$ python3 -q
>>> import numpy as np
>>> from numpy import linalg as LA
>>> np.set_printoptions(precision=1, suppress=True, linewidth=160)
>>> data = np.array([[10.0, 5.0, 0.0, 3.0],
...     [-12.0, -6.0, 0.0, -4.0],
...     [6.0, 3.0, 0.0, 1.0],
...     [-6.0, -3.0, 0.0, -1.0]])
>>> r = LA.matrix_rank(data)
>>> print(r)
2
>>> null = LA.svd(data)[2][r:].T
>>> print(np.allclose(data @ null, 0))
True
>>> print([int(LA.matrix_rank(data[:, :j + 1])) for j in range(4)])
[1, 1, 1, 2]
>>> print([int(LA.matrix_rank(data[:i])) for i in range(1, len(data) + 1)])
[1, 2, 2, 2]
>>> print(np.abs(np.diag(LA.qr(data)[1])) > 1e-9)
[ True False False  True]
>>> print(round(np.trace(LA.pinv(data) @ data), 1))
2.0
>>> print(LA.lstsq(data[:-1].T, data[-1])[2])
2
>>> try:
...     LA.inv(data)
... except LA.LinAlgError as e:
...     print("failed:", e)
... 
failed: Singular matrix
>>> W = np.array([[-1, 1], [2, 2], [0, 2], [3, 0]])
>>> beta = np.array([3, 3])
>>> H = np.maximum(data @ W + beta, 0)
>>> print(H)
[[12. 23.]
 [ 0.  0.]
 [ 6. 15.]
 [ 0.  0.]]
>>> print((H > 0).astype(int))
[[1 1]
 [0 0]
 [1 1]
 [0 0]]
>>> print((H > 0).mean(axis=0))
[0.5 0.5]
>>> cent = np.array([[3, 0], [0, 3]])
>>> print(H @ cent)
[[36. 69.]
 [ 0.  0.]
 [18. 45.]
 [ 0.  0.]]
>>> print(np.round(LA.norm(data), 1))
20.5
>>> print(np.unravel_index(np.abs(data).argmax(), data.shape))
(np.int64(1), np.int64(0))
>>> print(np.diff(data, axis=0))
[[-22. -11.   0.  -7.]
 [ 18.   9.   0.   5.]
 [-12.  -6.   0.  -2.]]
>>> LA.rank(data)
Traceback (most recent call last):
  File "<python-input-25>", line 1, in <module>
    LA.rank(data)
    ^^^^^^^
AttributeError: module 'numpy.linalg' has no attribute 'rank'
>>> print(data - data[0])
[[  0.   0.   0.   0.]
 [-22. -11.   0.  -7.]
 [ -4.  -2.   0.  -2.]
 [-16.  -8.   0.  -4.]]
>>> np.zeros(4, 4)
Traceback (most recent call last):
  File "<python-input-27>", line 1, in <module>
    np.zeros(4, 4)
    ~~~~~~~~^^^^^^
TypeError: Cannot interpret '4' as a data type
>>> J = np.loadtxt("m.csv", delimiter=",")
>>> print(J)
[[ 1.  0.  0.  0.  0.  0.  0.  0.  0.  0.  0.  0.  0.]
 [ 0.  1.  0.  0.  0.  0.  0.  0.  0.  0.  0.  0.  0.]
 [-2. -2.  1.  0.  0.  0.  0.  0.  0.  0.  0.  0.  0.]
 [ 0. -3. -1.  1.  0.  0.  0.  0.  0.  0.  0.  0.  0.]
 [ 3. -2.  2. -3.  1.  0.  0.  0.  0.  0.  0.  0.  0.]
 [ 1.  3.  0. -2. -3.  1.  0.  0.  0.  0.  0.  0.  0.]
 [-3.  3. -3.  3.  0.  3.  1.  0.  0.  0.  0.  0.  0.]
 [ 3.  0.  1. -1. -1. -2. -3.  1.  0.  0.  0.  0.  0.]
 [-1.  3.  0. -2.  2. -2. -3.  1.  1.  0.  0.  0.  0.]
 [-1. -2. -3.  0. -1.  1.  2.  2.  1.  1.  0.  0.  0.]
 [-2.  2.  0.  1. -3. -2.  3.  0. -2. -2.  1.  0.  0.]
 [ 2. -3.  2.  0.  0. -3. -3.  2.  2. -3.  0.  1.  0.]
 [ 3.  1.  1. -1.  0.  2.  1.  3. -3. -2. -1.  2.  1.]]
>>> M2 = J / np.sqrt((J ** 2).mean(axis=1, keepdims=True))
>>> print(LA.norm(M2, axis=1))
[3.6 3.6 3.6 3.6 3.6 3.6 3.6 3.6 3.6 3.6 3.6 3.6 3.6]
>>> print(LA.matrix_rank(J - J.mean(axis=1, keepdims=True)))
12
>>> print(LA.matrix_rank(M2) == LA.matrix_rank(J))
True
>>> print(M2[10])
[-1.1  1.1  0.   0.6 -1.7 -1.1  1.7  0.  -1.1 -1.1  0.6  0.   0. ]
>>> U, sv, Vh = LA.svd(J)
>>> print(sv.round(1) + 0)
[11.3  7.9  7.1  6.   5.   4.3  3.4  2.4  1.8  0.8  0.5  0.   0. ]
>>> print(np.argmax(sv[:-1] / (sv[1:] + 1e-6)) + 1)
12
>>> M2 = U[:, :12] @ np.diag(sv[:12]) @ Vh[:12]
>>> print(round(float(LA.norm(J - M2) / LA.norm(J)), 1))
0.0
>>> print(round(float(LA.norm(J - M2, 2)), 1), np.round(sv[12], 1))
0.0 0.0
>>> print(round(float(np.abs(J - M2).max()), 1))
0.0
>>> print(np.prod(np.diag(J)), np.round(LA.det(J), 1))
1.0 1.0
>>> print(np.sort(LA.eigvals(J)))
[1. 1. 1. 1. 1. 1. 1. 1. 1. 1. 1. 1. 1.]
>>> cov = J.T @ J
>>> print(np.allclose(cov, cov.T))
True
>>> print(np.diag(cov))
[52. 63. 30. 30. 25. 36. 42. 19. 19. 18.  2.  5.  1.]
>>> print(np.round(LA.svd(J, compute_uv=False) ** 2, 1) + 0)
[127.4  62.5  50.8  36.5  24.9  18.3  11.8   5.6   3.4   0.7   0.2   0.    0. ]
>>> f, v = J[4], J[9]
>>> print(f @ v)
-6.0
>>> p = (f @ v) / (f @ f) * f
>>> print(p)
[-0.7  0.4 -0.4  0.7 -0.2 -0.  -0.  -0.  -0.  -0.  -0.  -0.  -0. ]
>>> print(np.round(LA.norm(f + v) ** 2 + LA.norm(f - v) ** 2, 1))
106.0
>>> print(LA.matrix_rank(np.outer(f, v)))
1
>>> E = np.loadtxt("layer7.csv", delimiter=",")
>>> print(E)
[[ 2.1  0.4  5.9 -5.5 -5.5 -0.1 -1.9]
 [ 0.4  0.1  1.  -0.9 -0.6  0.6  0. ]
 [ 1.2  0.2  3.3 -2.9 -3.4  0.2 -1. ]
 [-0.7 -0.1 -1.9  2.   1.6 -0.1 -0.1]
 [ 1.6 -0.4  5.4 -4.9 -5.2  0.1 -1.8]
 [ 1.3  0.   3.3 -2.8 -2.8 -0.3 -1.3]
 [-0.9  0.  -2.9  3.1  2.7  0.   1. ]
 [-0.4  0.2 -1.   0.9  0.5 -0.5 -0.3]
 [ 1.3 -0.1  3.6 -4.2 -4.3 -0.4 -1.1]
 [-0.6  0.1 -1.9  2.3  2.2 -0.1  0.6]
 [ 0.7 -0.1  2.3 -1.9 -2.7  0.3 -1.3]
 [ 1.5 -0.2  3.7 -3.5 -4.  -0.3 -1.3]
 [-0.6 -0.5 -0.9  1.4  1.2 -0.4  0.6]
 [-0.4  0.  -1.2  0.9  1.2  0.3  0.4]
 [-0.4 -0.1 -1.5  1.8  2.  -0.3  0.3]
 [-2.4  0.1 -6.2  6.3  6.4  0.2  2.1]
 [ 1.4 -0.3  4.8 -4.9 -4.7 -0.1 -1.4]
 [-0.5  0.  -2.3  2.6  3.  -0.4  0.8]
 [ 1.5  0.   3.9 -3.3 -3.5  0.1 -1.4]
 [ 1.5  0.   5.2 -4.5 -5.1  0.4 -1.8]
 [-0.2  0.3 -0.8  0.4  0.4 -0.2  0.4]
 [ 1.6  0.   5.3 -4.9 -5.   0.4 -1.8]
 [-0.2  0.   0.1 -0.1 -0.3 -0.1 -0.1]
 [-3.5 -0.5 -9.   8.9  9.1  0.2  2.8]
 [-0.3  0.1  0.5  0.3  0.2  0.   0.1]
 [ 1.1 -0.3  4.1 -4.3 -3.8  0.2 -1.7]
 [-0.7  0.4 -2.2  2.8  2.9  0.5  1.1]]
>>> print(LA.matrix_rank(J, rtol=0.1))
9
>>> print(round(float(LA.norm(J, 2) / LA.norm(J)), 1))
0.6
>>> q, R = LA.qr(E)
>>> print(np.abs(np.diag(R)))
[6.8 1.2 2.8 1.9 1.5 1.4 1.2]
>>> print(round(float(np.trace(q @ q.T)), 1))
7.0
>>> print(round(float(abs(R[0, 0])), 1), round(float(LA.norm(E[:, 0])), 1))
6.8 6.8
>>> hat = np.triu(np.array([[-1, 0, -1, 2], [3, -1, -3, -3], [0, -1, 1, -1], [-3, -3, 2, -3]]), 1) + np.eye(4)
>>> M2 = hat @ data @ LA.inv(hat)
>>> print(np.trace(M2), np.trace(data))
3.0 3.0
>>> X = np.loadtxt("test1.csv", delimiter=",")
>>> print(X.round(1) + 0)
[[-0.3 -0.7 -0.3  0.5 -0.2]
 [ 0.2 -0.6  0.7 -0.3  0.1]
 [ 0.9 -0.2 -0.3  0.2  0.2]
 [-0.3 -0.1 -0.1  0.   0.9]
 [ 0.1  0.3  0.5  0.8  0.1]]
>>> def softmax(z):
...     e = np.exp(z - z.max(axis=-1, keepdims=True))
...     return e / e.sum(axis=-1, keepdims=True)
... 
>>> print(softmax(X[0]))
[0.2 0.1 0.2 0.4 0.2]
>>> print(softmax(X).sum(axis=1))
[1. 1. 1. 1. 1.]
>>> print(np.round(softmax(10 * X[0]), 1) + 0)
[0. 0. 0. 1. 0.]
>>> att = X @ X.T / np.sqrt(5)
>>> print(np.round(softmax(att)[0] @ X, 1) + 0)
[ 0.1 -0.3  0.   0.3  0.2]
>>> print(softmax(att))
[[0.3 0.2 0.2 0.2 0.2]
 [0.2 0.3 0.2 0.2 0.2]
 [0.2 0.2 0.3 0.2 0.2]
 [0.2 0.2 0.2 0.3 0.2]
 [0.2 0.2 0.2 0.2 0.3]]
>>> print(softmax(att + np.triu(np.full(att.shape, -np.inf), 1)))
[[1.  0.  0.  0.  0. ]
 [0.4 0.6 0.  0.  0. ]
 [0.3 0.3 0.4 0.  0. ]
 [0.2 0.2 0.2 0.3 0. ]
 [0.2 0.2 0.2 0.2 0.3]]
>>> print(softmax(att).round(6).argmax(axis=1))
[0 1 2 3 4]
>>> x = np.array([-5, 3, -2, 0, 4])
>>> print([p for p in range(1, 25) if np.allclose(LA.matrix_power(X, p), np.eye(5))])
[]
>>> print(np.abs(LA.eigvals(X)))
[1. 1. 1. 1. 1.]
>>> print(np.sort(np.abs(np.degrees(np.angle(LA.eigvals(X))))))
[  0.   95.1  95.1 175.6 175.6]
>>> rng = np.random.default_rng(941)
>>> z = rng.permutation(5)
>>> print(z)
[1 2 0 3 4]
>>> M2 = X[z][:, z]
>>> print(np.round(np.diag(M2), 1) + 0)
[-0.6 -0.3 -0.3  0.   0.1]
>>> print(np.round(LA.det(M2), 1), round(float(LA.det(X[z])), 1))
1.0 1.0
>>> print(np.allclose(M2, X))
False
>>> print(M2.round(1) + 0)
[[-0.6  0.7  0.2 -0.3  0.1]
 [-0.2 -0.3  0.9  0.2  0.2]
 [-0.7 -0.3 -0.3  0.5 -0.2]
 [-0.1 -0.1 -0.3  0.   0.9]
 [ 0.3  0.5  0.1  0.8  0.1]]
>>> print(np.sort(np.abs(LA.eigvals(M2))))
[1. 1. 1. 1. 1.]
>>> q = X.astype(float).copy()
>>> for j in range(5):
...     q[:, j] -= q[:, :j] @ (q[:, :j].T @ q[:, j])
...     q[:, j] /= LA.norm(q[:, j])
... 
>>> print(q.round(1) + 0)
[[-0.3 -0.7 -0.3  0.5 -0.2]
 [ 0.2 -0.6  0.7 -0.3  0.1]
 [ 0.9 -0.2 -0.3  0.2  0.2]
 [-0.3 -0.1 -0.1  0.   0.9]
 [ 0.1  0.3  0.5  0.8  0.1]]
>>> cent = 5 * np.array([[-0.3, 1.7, 0.6, 0.2, -0.1, -2.3, 0.4],
...     [0.1, -1.7, -0.3, 0.1, 0.5, -0.1, 0.7]])
>>> z = rng.integers(0, 2, 14)
>>> K = cent[z] + rng.normal(size=(14, 7))
>>> print(K.round(1) + 0)
[[ -0.7  -9.9  -0.3   1.1   1.4  -0.9   3.4]
 [  2.6  -8.4  -2.7   0.6   2.   -0.2   3.5]
 [  0.4  -7.7  -1.1   0.5   2.8  -0.4   2.1]
 [  0.8  -8.1  -1.    1.    3.5  -0.9   3.6]
 [ -2.1  10.    2.1  -0.4  -0.9 -11.3   1.6]
 [ -1.5   8.4   3.4   0.    1.  -12.2   2.8]
 [ -0.4  -9.3  -2.2   1.1   1.8  -1.8   4.2]
 [ -2.2  -8.7  -1.3   1.5  -0.5   0.5   3.5]
 [ -1.1   7.1   4.7   0.6  -0.7 -11.9   2.1]
 [  0.4   9.    3.4   1.   -0.4 -14.1   1.4]
 [  0.1  -8.2  -2.3   2.1   3.6  -1.    2.3]
 [ -0.2   9.1   2.7   0.8   0.2 -11.4   3.5]
 [  1.1  -9.1  -1.6   0.2   2.5  -0.3   4.7]
 [  1.2  -9.1  -2.1   0.4   2.3  -0.1   2. ]]
>>> print(LA.matrix_rank(K))
7
>>> print(LA.svd(K, compute_uv=False))
[39.  23.6  5.2  3.3  2.9  2.7  1.8]
>>> LA.rank(K)
Traceback (most recent call last):
  File "<python-input-98>", line 1, in <module>
    LA.rank(K)
    ^^^^^^^
AttributeError: module 'numpy.linalg' has no attribute 'rank'
>>> print(K.shape)
(14, 7)
>>> print(round(float(LA.norm(K)), 1))
46.2
>>> print(np.round(K - K[0], 1) + 0)
[[  0.    0.    0.    0.    0.    0.    0. ]
 [  3.3   1.5  -2.3  -0.5   0.5   0.7   0.2]
 [  1.2   2.2  -0.8  -0.6   1.3   0.5  -1.3]
 [  1.5   1.8  -0.7  -0.1   2.1  -0.1   0.3]
 [ -1.4  19.9   2.4  -1.5  -2.4 -10.5  -1.7]
 [ -0.8  18.3   3.7  -1.1  -0.5 -11.3  -0.6]
 [  0.4   0.6  -1.9   0.    0.3  -1.    0.8]
 [ -1.5   1.2  -1.    0.3  -2.    1.3   0.2]
 [ -0.3  17.    5.   -0.5  -2.2 -11.   -1.3]
 [  1.1  18.9   3.7  -0.1  -1.8 -13.2  -2. ]
 [  0.8   1.7  -2.    1.    2.1  -0.1  -1.1]
 [  0.5  19.    3.   -0.4  -1.3 -10.5   0.1]
 [  1.8   0.8  -1.2  -0.9   1.    0.6   1.3]
 [  1.9   0.8  -1.8  -0.7   0.8   0.7  -1.4]]
>>> print(np.unravel_index(np.abs(K).argmax(), K.shape))
(np.int64(9), np.int64(5))
>>> print(K.sum(axis=1))
[-5.8 -2.5 -3.3 -1.2 -1.   1.8 -6.6 -7.3  0.8  0.6 -3.4  4.6 -2.5 -5.5]
>>> print(np.diff(K, axis=0))
[[  3.3   1.5  -2.3  -0.5   0.5   0.7   0.2]
 [ -2.1   0.7   1.5  -0.1   0.8  -0.2  -1.4]
 [  0.3  -0.4   0.1   0.5   0.7  -0.6   1.5]
 [ -2.9  18.1   3.1  -1.4  -4.4 -10.4  -2. ]
 [  0.6  -1.6   1.3   0.4   1.9  -0.9   1.2]
 [  1.2 -17.7  -5.5   1.1   0.8  10.4   1.3]
 [ -1.9   0.6   0.9   0.4  -2.3   2.3  -0.6]
 [  1.1  15.8   6.   -0.9  -0.2 -12.4  -1.4]
 [  1.4   1.9  -1.3   0.4   0.4  -2.2  -0.7]
 [ -0.2 -17.2  -5.7   1.1   3.9  13.1   0.9]
 [ -0.3  17.3   5.   -1.4  -3.4 -10.4   1.2]
 [  1.3 -18.2  -4.3  -0.6   2.3  11.2   1.2]
 [  0.1  -0.1  -0.5   0.2  -0.2   0.1  -2.7]]
>>> print(K.sum(axis=0))
[ -1.7 -35.    1.5  10.6  18.4 -65.9  40.9]
>>> x = np.array([-4, -1, 5, 3, 3, 4, 2])
>>> print((K * x).sum(axis=1))
[ 22.3  -1.   12.8  16.9 -37.1 -25.6   9.4  22.6 -22.9 -45.2  14.  -30.5  13.5   5.6]
>>> print(K @ np.ones(7))
[-5.8 -2.5 -3.3 -1.2 -1.   1.8 -6.6 -7.3  0.8  0.6 -3.4  4.6 -2.5 -5.5]
>>> M2 = K + rng.integers(-2, 3, (14, 2)) @ rng.integers(-2, 3, (2, 7))
>>> print(M2.round(1) + 0)
[[ -4.7  -5.9  -0.3  -2.9  -2.6   1.1  -0.6]
 [ -1.4  -7.4  -3.7  -0.4   2.   -1.2   0.5]
 [  4.4  -8.7  -0.1   1.5   2.8   0.6   5.1]
 [  0.8 -14.1  -3.    7.   11.5  -6.9   5.6]
 [  1.9   6.    2.1   3.6   3.1 -13.3   5.6]
 [  0.5   9.4   4.4  -1.   -1.  -10.2   3.8]
 [ -2.4 -13.3  -4.2   5.1   7.8  -6.8   4.2]
 [ -2.2  -8.7  -1.3   1.5  -0.5   0.5   3.5]
 [ -3.1   6.1   3.7   1.6   1.3 -13.9   1.1]
 [  4.4   8.    4.4   2.   -0.4 -13.1   4.4]
 [  4.1  -9.2  -1.3   3.1   3.6   0.    5.3]
 [ -2.2  14.1   3.7  -4.2  -5.8  -7.4   0.5]
 [ -4.9  -9.1  -3.6   0.2   4.5  -3.3   0.7]
 [  5.2 -10.1  -1.1   1.4   2.3   0.9   5. ]]
>>> print(np.abs(M2 - K).sum(axis=1))
[22. 11. 11. 30. 22. 10. 23.  0. 10. 11. 11. 26. 17. 11.]
>>> print(M2 - K)
[[-4.  4.  0. -4. -4.  2. -4.]
 [-4.  1. -1. -1.  0. -1. -3.]
 [ 4. -1.  1.  1.  0.  1.  3.]
 [ 0. -6. -2.  6.  8. -6.  2.]
 [ 4. -4.  0.  4.  4. -2.  4.]
 [ 2.  1.  1. -1. -2.  2.  1.]
 [-2. -4. -2.  4.  6. -5.  0.]
 [ 0.  0.  0.  0.  0.  0.  0.]
 [-2. -1. -1.  1.  2. -2. -1.]
 [ 4. -1.  1.  1.  0.  1.  3.]
 [ 4. -1.  1.  1.  0.  1.  3.]
 [-2.  5.  1. -5. -6.  4. -3.]
 [-6.  0. -2.  0.  2. -3. -4.]
 [ 4. -1.  1.  1.  0.  1.  3.]]
>>> print(LA.matrix_rank(M2 - K, tol=1e-8))
2
